% ipython --no-banner

In [1]: import numpy as np

In [2]: np.set_printoptions(suppress=True, linewidth=140)

In [3]: data = np.load("test11.npy")

In [4]: data
Out[4]: 
array([[0, 1, 0, 1, 2, 4, 3, 0, 0, 2, 0],
       [1, 3, 0, 1, 3, 2, 0, 2, 3, 1, 1],
       [0, 3, 1, 2, 1, 2, 1, 1, 2, 1, 3],
       [1, 0, 0, 1, 0, 4, 3, 0, 1, 2, 0],
       [2, 3, 0, 1, 1, 6, 2, 1, 0, 3, 3],
       [2, 0, 0, 0, 2, 4, 3, 3, 2, 2, 0],
       [2, 2, 0, 3, 3, 0, 0, 0, 1, 0, 1],
       [2, 3, 0, 1, 3, 6, 0, 0, 2, 3, 2],
       [2, 3, 3, 3, 2, 0, 0, 2, 0, 0, 0]])

In [5]: w1 = np.array([[7, -1, 4, 5, 9, 6],
   ...:     [-3, 3, 1, 7, -5, -8],
   ...:     [-7, -3, -4, 9, 8, -9],
   ...:     [-6, 6, 3, 1, -6, 2],
   ...:     [1, -1, -7, -1, -4, -8],
   ...:     [6, -8, -7, -8, -1, -7],
   ...:     [-7, -5, -1, -6, -3, 1],
   ...:     [-4, -7, -5, -7, -3, 5],
   ...:     [-2, 3, 9, -7, 7, 6],
   ...:     [-2, 2, 6, 1, -5, -8],
   ...:     [-1, -3, 1, 5, -2, -1]])

In [6]: c = np.array([0, 0, 2, -1, -1, 0])

In [7]: hid = np.maximum(data @ w1 + c, 0)

In [8]: print(hid)
[[ 0  0  0  0  0  0]
 [ 0  0  1  0  0  0]
 [ 0  0  7  3  0  0]
 [ 0  0  0  0  0  0]
 [ 9  0  0  0  0  0]
 [ 0  0  0  0  0  0]
 [ 0 19 10 21  0  0]
 [26  0  0  0  0  0]
 [ 0  0  0 44  0  0]]

In [9]: Z = np.array([[0, 1], [0, 0], [0, 2], [2, 2], [2, 1], [2, 2]])

In [10]: print(hid @ Z)
[[ 0  0]
 [ 0  2]
 [ 6 20]
 [ 0  0]
 [ 0  9]
 [ 0  0]
 [42 62]
 [ 0 26]
 [88 88]]
